$ python3 -q
>>> import numpy as np
>>> from numpy import linalg as LA
>>> np.set_printoptions(suppress=True, linewidth=140)
>>> def rd(a):
...     return np.round(a, 3) + 0
... 
>>> m1 = np.array([[5, -3, 8, -2], [0, 1, 2, 0], [0, 0, -2, -8], [0, 0, 0, 7]])
>>> m1
array([[ 5, -3,  8, -2],
       [ 0,  1,  2,  0],
       [ 0,  0, -2, -8],
       [ 0,  0,  0,  7]])
>>> gram = m1.T @ m1
>>> rd(LA.svd(m1, compute_uv=False) ** 2)
array([120.184, 100.156,   3.545,   0.115])
>>> print(np.diag(gram))
[ 25  10  72 117]
>>> LA.matrix_rank(gram)
np.int64(4)
>>> x = np.array([0, 2, 1, 2])
>>> target = m1 @ x
>>> target
array([ -2,   4, -18,  14])
>>> rd(LA.solve(m1, m1[:, 0]))
array([1., 0., 0., 0.])
>>> rd(LA.solve(m1, target))
array([0., 2., 1., 2.])
>>> basis = 10 * np.array([[-0.1, -1.3, -0.7, 0.5], [0.1, -1.5, -0.5, 1.1]])
>>> rng = np.random.default_rng(653284)
>>> labels = rng.integers(0, 2, 24)
>>> K = basis[labels] + rng.normal(size=(24, 4))
>>> rd(K)
array([[ -0.274, -15.732,  -5.347,  13.474],
       [ -1.339, -13.369,  -7.408,   7.268],
       [ -0.665, -13.717,  -5.539,   4.949],
       [ -1.653, -13.08 ,  -6.29 ,   5.294],
       [ -2.376, -14.219,  -4.878,   5.365],
       [  1.915, -14.112,  -4.756,  10.033],
       [ -1.621, -11.82 ,  -5.864,   3.274],
       [  1.74 , -14.472,  -5.463,  11.406],
       [  1.148, -12.841,  -7.489,   4.343],
       [ -1.493, -14.074,  -6.629,   4.41 ],
       [  1.325, -15.059,  -4.643,   9.715],
       [  0.103, -10.127,  -7.299,   5.015],
       [  3.06 , -15.002,  -3.375,  11.229],
       [  1.285, -13.851,  -7.84 ,   3.689],
       [ -1.147, -14.883,  -5.531,   4.301],
       [ -0.396, -13.505,  -6.67 ,   7.063],
       [  0.612, -13.723,  -3.917,  12.541],
       [ -2.543, -13.255,  -5.6  ,   5.138],
       [  1.355, -15.497,  -4.968,  11.694],
       [ -0.214, -13.014, -10.172,   5.987],
       [  1.292, -14.458,  -4.123,  11.144],
       [ -1.132, -12.781,  -6.766,   5.6  ],
       [ -0.568, -15.045,  -7.151,   3.693],
       [ -0.076, -13.591,  -6.073,   4.764]])
>>> Ac = K - K.mean(axis=0)
>>> left, s, Vt = LA.svd(Ac, full_matrices=False)
>>> rd(s)
array([17.269,  6.077,  5.153,  4.62 ])
>>> rd(np.abs(Vt[-1]))
array([0.119, 0.854, 0.506, 0.001])
>>> print(rd(s ** 2 / (s ** 2).sum()))
[0.779 0.096 0.069 0.056]
>>> rd(Ac.mean(axis=0))
array([0., 0., 0., 0.])
>>> other = K / np.sqrt((K ** 2).mean(axis=1, keepdims=True))
>>> rd(other[1])
array([-0.158, -1.575, -0.873,  0.856])
>>> print(LA.matrix_rank(other) == LA.matrix_rank(K))
True
>>> other = np.c_[K[:, :2] @ np.array([[7, 6], [5, 6]]), np.array([0, 0, 2, 1, 0, 0, 0, 2, 0, 0, 2, 2, 1, 2, 2, 0, 0, 1, 1, 1, 2, 2, 0, 1])]
>>> rd(other)
array([[-80.578, -96.036,   0.   ],
       [-76.222, -88.251,   0.   ],
       [-73.239, -86.292,   2.   ],
       [-76.975, -88.403,   1.   ],
       [-87.732, -99.575,   0.   ],
       [-57.152, -73.18 ,   0.   ],
       [-70.442, -80.641,   0.   ],
       [-60.182, -76.394,   2.   ],
       [-56.169, -70.157,   0.   ],
       [-80.82 , -93.402,   0.   ],
       [-66.019, -82.402,   2.   ],
       [-49.918, -60.148,   2.   ],
       [-53.59 , -71.652,   1.   ],
       [-60.262, -75.398,   2.   ],
       [-82.446, -96.182,   2.   ],
       [-70.298, -83.407,   0.   ],
       [-64.331, -78.665,   0.   ],
       [-84.078, -94.79 ,   1.   ],
       [-67.999, -84.851,   1.   ],
       [-66.57 , -79.37 ,   1.   ],
       [-63.244, -78.993,   2.   ],
       [-71.83 , -83.478,   2.   ],
       [-79.197, -93.675,   0.   ],
       [-68.488, -82.003,   1.   ]])
>>> LA.matrix_rank(np.c_[K, other])
np.int64(5)
>>> print(rd(LA.norm(other - K @ LA.lstsq(K, other)[0], axis=0)))
[0.    0.    4.081]
>>> rd(LA.lstsq(K, other[:, 0])[0])
array([7., 5., 0., 0.])
>>> LA.matrix_rank(other)
np.int64(3)
>>> E = np.array([[1, -1, 1], [1, 0, 0], [1, 1, 1], [1, 2, 4]])
>>> E
array([[ 1, -1,  1],
       [ 1,  0,  0],
       [ 1,  1,  1],
       [ 1,  2,  4]])
>>> x = np.array([-9, -5, -8])
>>> target = E @ x
>>> print(rd(LA.pinv(E) @ E))
[[1. 0. 0.]
 [0. 1. 0.]
 [0. 0. 1.]]
>>> target = target + 0.1 * rng.normal(size=4)
>>> print(rd(target))
[-11.99   -9.008 -22.02  -51.006]
>>> c, *_ = LA.lstsq(E, target)
>>> print(rd(E.T @ (target - E @ c)))
[0. 0. 0.]
>>> c.round()
array([-9., -5., -8.])
